In [1]: import numpy as np

In [2]: from numpy import linalg as LA

In [3]: np.set_printoptions(precision=3, suppress=True, linewidth=140, sign=" ")

In [4]: J = np.loadtxt("test16.csv", delimiter=",")

In [5]: J
Out[5]: 
array([[-0.185,  0.786,  0.038, -0.356, -0.433,  0.179],
       [-0.185, -0.245,  0.906, -0.064, -0.128,  0.255],
       [-0.738, -0.371, -0.376,  0.023, -0.285,  0.307],
       [ 0.277, -0.312, -0.149, -0.847,  0.112,  0.273],
       [ 0.231, -0.291, -0.003, -0.083, -0.771, -0.51 ],
       [ 0.507, -0.041, -0.121,  0.38 , -0.329,  0.688]])

In [6]: rng = np.random.default_rng(84)

In [7]: labels = rng.permutation(6)

In [8]: labels
Out[8]: array([ 0,  5,  2,  4,  3,  1])

In [9]: M2 = J[labels][:, labels]

In [10]: np.allclose(M2, J)
Out[10]: False

In [11]: np.round(np.trace(M2), 3)
Out[11]: np.float64(-1.735)

In [12]: np.diag(M2)
Out[12]: array([-0.185,  0.688, -0.376, -0.771, -0.847, -0.245])

In [13]: M2
Out[13]: 
array([[-0.185,  0.179,  0.038, -0.433, -0.356,  0.786],
       [ 0.507,  0.688, -0.121, -0.329,  0.38 , -0.041],
       [-0.738,  0.307, -0.376, -0.285,  0.023, -0.371],
       [ 0.231, -0.51 , -0.003, -0.771, -0.083, -0.291],
       [ 0.277,  0.273, -0.149,  0.112, -0.847, -0.312],
       [-0.185,  0.255,  0.906, -0.128, -0.064, -0.245]])

In [14]: M2 = J / LA.norm(J, axis=1, keepdims=True)

In [15]: G = M2 @ M2.T

In [16]: (G - 2 * np.eye(6)).round(6).argmax(axis=1)
Out[16]: array([ 1,  0,  0,  0,  0,  0])

In [17]: (np.abs(G) > 0.9).astype(int)
Out[17]: 
array([[ 1,  0,  0,  0,  0,  0],
       [ 0,  1,  0,  0,  0,  0],
       [ 0,  0,  1,  0,  0,  0],
       [ 0,  0,  0,  1,  0,  0],
       [ 0,  0,  0,  0,  1,  0],
       [ 0,  0,  0,  0,  0,  1]])

In [18]: LA.norm(M2, axis=1)
Out[18]: array([ 1.,  1.,  1.,  1.,  1.,  1.])
